$ ipython --no-banner

In [1]: import numpy as np

In [2]: np.set_printoptions(precision=1, suppress=True, linewidth=140)

In [3]: rd = lambda a: np.round(a, 1) + 0

In [4]: M = np.array([[2, 3, 3, 2, 1],
   ...:     [1, 2, 3, 3, 2],
   ...:     [2, 1, 2, 3, 3],
   ...:     [3, 2, 1, 2, 3],
   ...:     [3, 3, 2, 1, 2]])

In [5]: np.kron(np.eye(2, dtype=int), M)
Out[5]: 
array([[2, 3, 3, 2, 1, 0, 0, 0, 0, 0],
       [1, 2, 3, 3, 2, 0, 0, 0, 0, 0],
       [2, 1, 2, 3, 3, 0, 0, 0, 0, 0],
       [3, 2, 1, 2, 3, 0, 0, 0, 0, 0],
       [3, 3, 2, 1, 2, 0, 0, 0, 0, 0],
       [0, 0, 0, 0, 0, 2, 3, 3, 2, 1],
       [0, 0, 0, 0, 0, 1, 2, 3, 3, 2],
       [0, 0, 0, 0, 0, 2, 1, 2, 3, 3],
       [0, 0, 0, 0, 0, 3, 2, 1, 2, 3],
       [0, 0, 0, 0, 0, 3, 3, 2, 1, 2]])

In [6]: rd(np.poly(M))
Out[6]: array([  1., -10.,  -5., -70.,  45., -11.])

In [7]: rd(np.linalg.det(2 * M)), rd(np.linalg.det(M))
Out[7]: (np.float64(352.0), np.float64(11.0))

In [8]: np.einsum("ij,ji->", M, M)
Out[8]: np.int64(110)

In [9]: rd(np.linalg.det(M.T))
Out[9]: np.float64(11.0)

In [10]: np.einsum("ii->", M)
Out[10]: np.int64(10)

In [11]: rd(np.linalg.det(M[::-1]))
Out[11]: np.float64(11.0)

In [12]: rd(np.linalg.eigvals(M).sum().real)
Out[12]: np.float64(10.0)

In [13]: M2 = np.array([[1, -2, 2], [0, -2, -2], [-1, -2, 0], [-1, 1, -1], [-2, 1, -2]])

In [14]: np.einsum("ij,ij->i", M, M)
Out[14]: array([27, 27, 27, 27, 27])

In [15]: M @ M2
Out[15]: 
array([[ -5, -13,  -6],
       [ -9,  -7,  -9],
       [ -9,  -4,  -7],
       [ -6,  -7,  -6],
       [ -4, -13,  -5]])

In [16]: np.linalg.matrix_rank(np.vstack([M, M2.T]))
Out[16]: np.int64(5)

In [17]: np.linalg.matrix_rank(M @ M2)
Out[17]: np.int64(3)

In [18]: np.vstack([M, M2.T]).shape
Out[18]: (8, 5)

In [19]: vec = np.array([-2, -1, 2, -1, 2])

In [20]: target = M @ vec

In [21]: target
Out[21]: array([-1,  3,  2, -2, -2])

In [22]: rd(np.linalg.solve(M, 5 * target))
Out[22]: array([-10.,  -5.,  10.,  -5.,  10.])

In [23]: rd(np.linalg.solve(M.T, M[4]))
Out[23]: array([0., 0., 0., 0., 1.])

In [24]: M @ np.ones(5)
Out[24]: array([11., 11., 11., 11., 11.])

In [25]: arr = np.load("w.npy")

In [26]: arr
Out[26]: 
array([[ 1. , -1.1,  0. ],
       [-0.7,  0.5,  0.6],
       [-1.1, -0.1, -0.5]])

In [27]: theta = np.radians(120)

In [28]: Rm = np.eye(5)

In [29]: Rm[3, 3] = Rm[0, 0] = np.cos(theta)

In [30]: Rm[3, 0], Rm[0, 3] = -np.sin(theta), np.sin(theta)

In [31]: rd(Rm)
Out[31]: 
array([[-0.5,  0. ,  0. ,  0.9,  0. ],
       [ 0. ,  1. ,  0. ,  0. ,  0. ],
       [ 0. ,  0. ,  1. ,  0. ,  0. ],
       [-0.9,  0. ,  0. , -0.5,  0. ],
       [ 0. ,  0. ,  0. ,  0. ,  1. ]])

In [32]: M2 = M @ Rm.T

In [33]: rd(M2)
Out[33]: 
array([[ 0.7,  3. ,  3. , -2.7,  1. ],
       [ 2.1,  2. ,  3. , -2.4,  2. ],
       [ 1.6,  1. ,  2. , -3.2,  3. ],
       [ 0.2,  2. ,  1. , -3.6,  3. ],
       [-0.6,  3. ,  2. , -3.1,  2. ]])

In [34]: rd(np.linalg.svd(M, compute_uv=False)), rd(np.linalg.svd(M2, compute_uv=False))
Out[34]: (array([11. ,  2.6,  2.6,  0.4,  0.4]), array([11. ,  2.6,  2.6,  0.4,  0.4]))

In [35]: rd(np.linalg.det(Rm)), rd(np.trace(Rm))
Out[35]: (np.float64(1.0), np.float64(2.0))

In [36]: vec = np.array([3, -5, -5, -2, 1])

In [37]: np.sign((M2 @ vec).round(6))
Out[37]: array([-1., -1., -1., -1., -1.])

In [38]: (M2 @ vec).argmax()
Out[38]: np.int64(2)

In [39]: rd(M2 * vec)
Out[39]: 
array([[  2.2, -15. , -15. ,   5.5,   1. ],
       [  6.3, -10. , -15. ,   4.7,   2. ],
       [  4.8,  -5. , -10. ,   6.5,   3. ],
       [  0.7, -10. ,  -5. ,   7.2,   3. ],
       [ -1.9, -15. , -10. ,   6.2,   2. ]])

In [40]: np.linalg.norm(M2 @ vec) <= np.linalg.norm(M2, 2) * np.linalg.norm(vec) + 1e-9
Out[40]: np.True_

In [41]: np.linalg.norm(arr, axis=1).argmax()
Out[41]: np.int64(0)

In [42]: rd(np.linalg.norm(arr, axis=0))
Out[42]: array([1.6, 1.2, 0.8])

In [43]: W0 = np.load("m.npy")

In [44]: W0
Out[44]: 
array([[1, 0, 0, 0, 0],
       [0, 0, 0, 0, 1],
       [0, 0, 1, 0, 0],
       [0, 1, 0, 0, 0],
       [0, 0, 0, 1, 0]])

In [45]: # columns are unit length and at right angles

In [46]: C2 = W0.T @ W0

In [47]: np.allclose(C2, C2.T)
Out[47]: True

In [48]: np.linalg.matrix_rank(C2)
Out[48]: np.int64(5)

In [49]: vec = np.array([1, -1, 2, -1, -2])

In [50]: rd(np.linalg.det(W0))
Out[50]: np.float64(1.0)

In [51]: W0.T @ (W0 @ vec)
Out[51]: array([ 1, -1,  2, -1, -2])

In [52]: [p for p in range(1, 25) if np.allclose(np.linalg.matrix_power(W0, p), np.eye(5))]
Out[52]: [3, 6, 9, 12, 15, 18, 21, 24]

In [53]: rd(np.linalg.norm(vec)), rd(np.linalg.norm(W0 @ vec))
Out[53]: (np.float64(3.3), np.float64(3.3))

In [54]: rd(np.sort(np.abs(np.degrees(np.angle(np.linalg.eigvals(W0))))))
Out[54]: array([  0.,   0.,   0., 120., 120.])

In [55]: 5 - np.linalg.matrix_rank(W0 - np.eye(5), tol=1e-8)
Out[55]: np.int64(3)

In [56]: P = np.triu(np.array([[2, -9, 2, 1, -2],
    ...:     [3, -6, 7, 4, -7],
    ...:     [-9, -8, 4, -5, 3],
    ...:     [-5, -8, 4, -7, -3],
    ...:     [8, -1, 6, 9, -4]]), 1) + np.eye(5)

In [57]: M2 = P @ M @ np.linalg.inv(P)

In [58]: rd(np.poly(M2))
Out[58]: array([  1., -10.,  -5., -70.,  45., -11.])

In [59]: rd(np.linalg.det(M2))
Out[59]: np.float64(11.0)

In [60]: np.linalg.matrix_rank(M2)
Out[60]: np.int64(5)

In [61]: P @ M - M @ P
Out[61]: 
array([[ -8.,  -2., -51., -20.,   9.],
       [  5.,   3., -12.,  28.,  35.],
       [ -6.,  17., -10.,  -3.,   5.],
       [ -9.,  18., -26.,  -9.,  17.],
       [  0.,  27., -27.,  -5.,  24.]])

In [62]: np.trace(M2), np.trace(M)
Out[62]: (np.float64(10.0), np.int64(10))

In [63]: rd(np.poly(W0))
Out[63]: array([ 1., -2.,  1., -1.,  2., -1.])

In [64]: W0.T @ W0
Out[64]: 
array([[1, 0, 0, 0, 0],
       [0, 1, 0, 0, 0],
       [0, 0, 1, 0, 0],
       [0, 0, 0, 1, 0],
       [0, 0, 0, 0, 1]])

In [65]: rd(np.linalg.pinv(W0))
Out[65]: 
array([[1., 0., 0., 0., 0.],
       [0., 0., 0., 1., 0.],
       [0., 0., 1., 0., 0.],
       [0., 0., 0., 0., 1.],
       [0., 1., 0., 0., 0.]])

In [66]: rd(np.linalg.norm(W0, axis=0))
Out[66]: array([1., 1., 1., 1., 1.])

In [67]: W0 @ W0.T
Out[67]: 
array([[1, 0, 0, 0, 0],
       [0, 1, 0, 0, 0],
       [0, 0, 1, 0, 0],
       [0, 0, 0, 1, 0],
       [0, 0, 0, 0, 1]])

In [68]: W0[:, 1] @ W0[:, 4]
Out[68]: np.int64(0)

In [69]: rd(np.linalg.svd(W0, compute_uv=False))
Out[69]: array([1., 1., 1., 1., 1.])

In [70]: E = np.load("arr.npy")

In [71]: E
Out[71]: 
array([[0, 1, 0],
       [1, 0, 1],
       [0, 1, 0]])

In [72]: vec = np.array([3, -2, 1])

In [73]: np.einsum("ij,j->i", E, vec)
Out[73]: array([-2,  4, -2])

In [74]: np.sign((E @ vec).round(6))
Out[74]: array([-1,  1, -1])

In [75]: E * vec
Out[75]: 
array([[ 0, -2,  0],
       [ 3,  0,  1],
       [ 0, -2,  0]])

In [76]: E @ (2 * vec)
Out[76]: array([-4,  8, -4])

In [77]: (E @ vec).argmax()
Out[77]: np.int64(1)

In [78]: rank = np.linalg.matrix_rank(E)

In [79]: rank
Out[79]: np.int64(2)

In [80]: null = np.linalg.svd(E)[2][rank:].T

In [81]: np.allclose(E @ null, 0)
Out[81]: True

In [82]: rd(null @ null.T)
Out[82]: 
array([[ 0.5,  0. , -0.5],
       [ 0. ,  0. ,  0. ],
       [-0.5,  0. ,  0.5]])

In [83]: E @ null
Out[83]: 
array([[0.],
       [0.],
       [0.]])

In [84]: [int(np.linalg.matrix_rank(E[:i])) for i in range(1, len(E) + 1)]
Out[84]: [1, 2, 2]

In [85]: np.linalg.matrix_rank(E.T @ E), np.linalg.matrix_rank(E @ E.T)
Out[85]: (np.int64(2), np.int64(2))

In [86]: null.shape
Out[86]: (3, 1)

In [87]: null[:, 0] / null[np.abs(null[:, 0]).round(6).argmax(), 0]
Out[87]: array([ 1., -0., -1.])
